>>> import numpy as np
>>> from numpy import linalg as LA
>>> np.set_printoptions(precision=1, suppress=True, linewidth=200)
>>> K = np.loadtxt("a.csv", delimiter=",")
>>> K
array([[-5., -4., -2., -7.],
       [-2., -2., -2., -6.],
       [-3., -2.,  0., -1.],
       [-3., -6., -4., -5.]])
>>> LA.matrix_power(K, 4)
array([[12608., 15252.,  9420., 20056.],
       [ 8092.,  9816.,  6064., 12868.],
       [ 4516.,  5436.,  3356.,  7188.],
       [11076., 13388.,  8268., 17620.]])
>>> (K - K.T) / 2
array([[ 0. , -1. ,  0.5, -2. ],
       [ 1. ,  0. ,  0. ,  0. ],
       [-0.5,  0. ,  0. ,  1.5],
       [ 2. ,  0. , -1.5,  0. ]])
>>> np.allclose(K @ K.T, K.T @ K)
False
>>> assert K == K.T
Traceback (most recent call last):
  File "<python-input-8>", line 1, in <module>
    assert K == K.T
           ^^^^^^^^
ValueError: The truth value of an array with more than one element is ambiguous. Use a.any() or a.all()
>>> (K + K.T) / 2
array([[-5. , -3. , -2.5, -5. ],
       [-3. , -2. , -2. , -6. ],
       [-2.5, -2. ,  0. , -2.5],
       [-5. , -6. , -2.5, -5. ]])
>>> P = np.triu(np.array([[-1, -3, 1, -3], [-2, 0, 1, 3], [-1, -3, 3, 2], [1, -2, -3, -2]]), 1) + np.eye(4)
>>> A2 = P @ K @ LA.inv(P)
>>> LA.matrix_rank(A2)
np.int64(3)
>>> np.argsort(-LA.norm(K, axis=0).round(6), kind="stable")[:3]
array([3, 1, 0])
>>> LA.matrix_rank(K, rtol=0.1)
np.int64(3)
>>> round(LA.norm(K, 2) / LA.norm(K), 1)
np.float64(1.0)
>>> E = np.load("test9.npy")
>>> E
array([[ 2.8, -5. ,  2. ,  1.5,  1.8,  3.4, -0.4,  0. , -4.4, -5.1],
       [ 1.5,  1.6,  6.5, -5.7, -0.5, -2.9,  0.9, -1.3,  3.1,  0.5],
       [ 0. ,  1. ,  0.7, -4.9,  3.5, -3.8,  1. ,  0.8,  6.3, -2.5],
       [ 4.8,  1.8,  4.5, -0.7,  2.3,  3.8,  0.5,  0.3,  5. ,  2.7],
       [-3.9,  1.7,  2.7,  6. , -1.4,  2. ,  0.3, -5.4, -1.9,  0.8],
       [-2.7, -2.1, -0.4,  4.3, -3.8, -0.6, -6.8,  1.3, -0.5,  2.6],
       [-4.1,  0. ,  4.5, -3.1,  1.7,  3.1, -2.6,  1.2,  3.4,  4.6],
       [-4.6,  2.6, -0.4,  4.6, -3. ,  3. , -4.6, -2.7, -1.8,  1.1],
       [-1.5,  3. ,  3.4, -1.7,  1.8, -5.2, -6.5,  0.8,  0.8, -0.3],
       [ 3.1,  0.6,  2.6, -4. ,  2.1, -6.4, -4. , -0.2,  0.8, -2.3],
       [ 3.8, -0.5, -2.3, -1.8, -0.5,  2.5,  0.3,  0.1,  4.4, -7.1],
       [ 0.1, -4.4, -3.2, -2. , -0.9,  4.7,  0.4,  4.4,  3.9, -2.9],
       [ 2. ,  2.3,  2.2, -4.3, -0.3,  4. , -3. ,  5.9,  2.5, -1.1],
       [ 3.1, -0.6,  2.1, -3.9,  5.8, -0.7,  2.5,  2.3,  2. , -4.6],
       [-1.6, -3.7,  3.3,  2.4,  2.4, -0.2, -2.3,  3.6,  3.7,  5.5],
       [-0.7, -7. ,  2.1, -1.5, -1.2,  2.1,  2.5, -2.7,  1.5,  4.6],
       [ 3.1, -3.6, -0.6, -1.3,  1.4, -2.6, -2.9,  2.7,  7.1, -1.1],
       [ 5. ,  1.8,  2.9,  0.1, -3.4, -4.5, -1.3,  1.6,  4.5, -2.8],
       [-2.9, -1.3, -2.4, -0.4, -1.8, -0.7,  1.7, -5.8, -5.3, -4. ],
       [-1.6,  0.3,  4.4, -3.6,  1.1, -0.6,  2.7, -7.2,  1.5, -1. ],
       [-1.6,  5.4, -0.6, -3.7,  3.9, -0.8, -1.9,  3.3,  2. ,  4.5],
       [-0.1,  0.7, -5.3,  3.1, -2. , -2.2, -2.8, -1.9, -4.6,  4.5],
       [ 2.8,  3.1, -1.3,  2.5,  1.1,  0.8,  2.9,  5.2, -0.4,  6.1],
       [ 1.9,  1.2,  2.7, -1.2, -5.2, -2.7,  4.1,  4.2,  4. , -1.4],
       [-1.8,  5. ,  1.8,  0.9,  1.9,  6.6,  2.9,  0.1,  0.8, -3.3],
       [ 3.6, -1.2,  3.5, -5.2, -0.4, -0.1,  4.6, -4.1,  1.7, -2.3],
       [-2.6, -1. , -3.3,  3.6, -4. , -4.7,  1.2,  4.2, -2.7, -2.2],
       [-0.4,  5.6,  5.5, -0.9,  0.8,  2.6, -3.8, -1. , -3.3,  2.1],
       [ 4.2, -0.7,  5.1,  3.8,  3.1, -2.7, -0.7, -2.3,  4.2, -1.1],
       [ 1.4, -0.4, -4.6,  2.6,  1.1,  2.2,  4.6, -3.3,  5.7,  0.3]])
>>> A2 = np.c_[E[:, :1] @ np.array([[1]]), np.array([-3, -3, -2, 0, 3, -1, 2, 0, -3, 3, 0, -3, -1, -2, -1, 1, -3, -2, 1, -2, -3, -2, -1, 0, -1, -2, 3, 0, -3, 3])]
>>> A2
array([[ 2.8, -3. ],
       [ 1.5, -3. ],
       [ 0. , -2. ],
       [ 4.8,  0. ],
       [-3.9,  3. ],
       [-2.7, -1. ],
       [-4.1,  2. ],
       [-4.6,  0. ],
       [-1.5, -3. ],
       [ 3.1,  3. ],
       [ 3.8,  0. ],
       [ 0.1, -3. ],
       [ 2. , -1. ],
       [ 3.1, -2. ],
       [-1.6, -1. ],
       [-0.7,  1. ],
       [ 3.1, -3. ],
       [ 5. , -2. ],
       [-2.9,  1. ],
       [-1.6, -2. ],
       [-1.6, -3. ],
       [-0.1, -2. ],
       [ 2.8, -1. ],
       [ 1.9,  0. ],
       [-1.8, -1. ],
       [ 3.6, -2. ],
       [-2.6,  3. ],
       [-0.4,  0. ],
       [ 4.2, -3. ],
       [ 1.4,  3. ]])
>>> LA.matrix_rank(np.c_[E, A2])
np.int64(11)
>>> np.round(LA.norm(A2 - E @ LA.lstsq(E, A2)[0], axis=0), 1) + 0
array([0. , 9.8])
>>> mat = np.loadtxt("out16.csv", delimiter=",")
>>> mat
array([[ 1. ,  0. ,  0. ,  0. ,  0. ,  0. ,  0. ,  0. ],
       [ 0. ,  1. ,  0. ,  0. ,  0. ,  0. ,  0. ,  0. ],
       [ 0. ,  0. ,  1. ,  0. ,  0. ,  0. ,  0. ,  0. ],
       [ 0. ,  0. ,  0. ,  1. ,  0. ,  0. ,  0. ,  0.3],
       [ 0. ,  0. ,  0. ,  0. ,  1. ,  0. ,  0. ,  0. ],
       [ 0. ,  0. ,  0. ,  0. ,  0. ,  1. ,  0. ,  0. ],
       [ 0. ,  0. ,  0. ,  0. ,  0. ,  0. ,  1. ,  0. ],
       [ 0. ,  0. ,  0. , -0.3,  0. ,  0. ,  0. ,  1. ]])
>>> t3 = np.stack([mat, 5 * mat, mat[::-1]])
>>> LA.matrix_rank(t3)
array([8, 8, 8])
>>> t3.sum(axis=0)
array([[ 6. ,  0. ,  0. , -0.3,  0. ,  0. ,  0. ,  1. ],
       [ 0. ,  6. ,  0. ,  0. ,  0. ,  0. ,  1. ,  0. ],
       [ 0. ,  0. ,  6. ,  0. ,  0. ,  1. ,  0. ,  0. ],
       [ 0. ,  0. ,  0. ,  5.8,  1. ,  0. ,  0. ,  1.6],
       [ 0. ,  0. ,  0. ,  1. ,  6. ,  0. ,  0. ,  0.3],
       [ 0. ,  0. ,  1. ,  0. ,  0. ,  6. ,  0. ,  0. ],
       [ 0. ,  1. ,  0. ,  0. ,  0. ,  0. ,  6. ,  0. ],
       [ 1. ,  0. ,  0. , -1.6,  0. ,  0. ,  0. ,  5.8]])
>>> np.einsum("bij,cij->bc", t3, t3)
array([[  8.,  40.,   0.],
       [ 40., 200.,   0.],
       [  0.,   0.,   8.]])
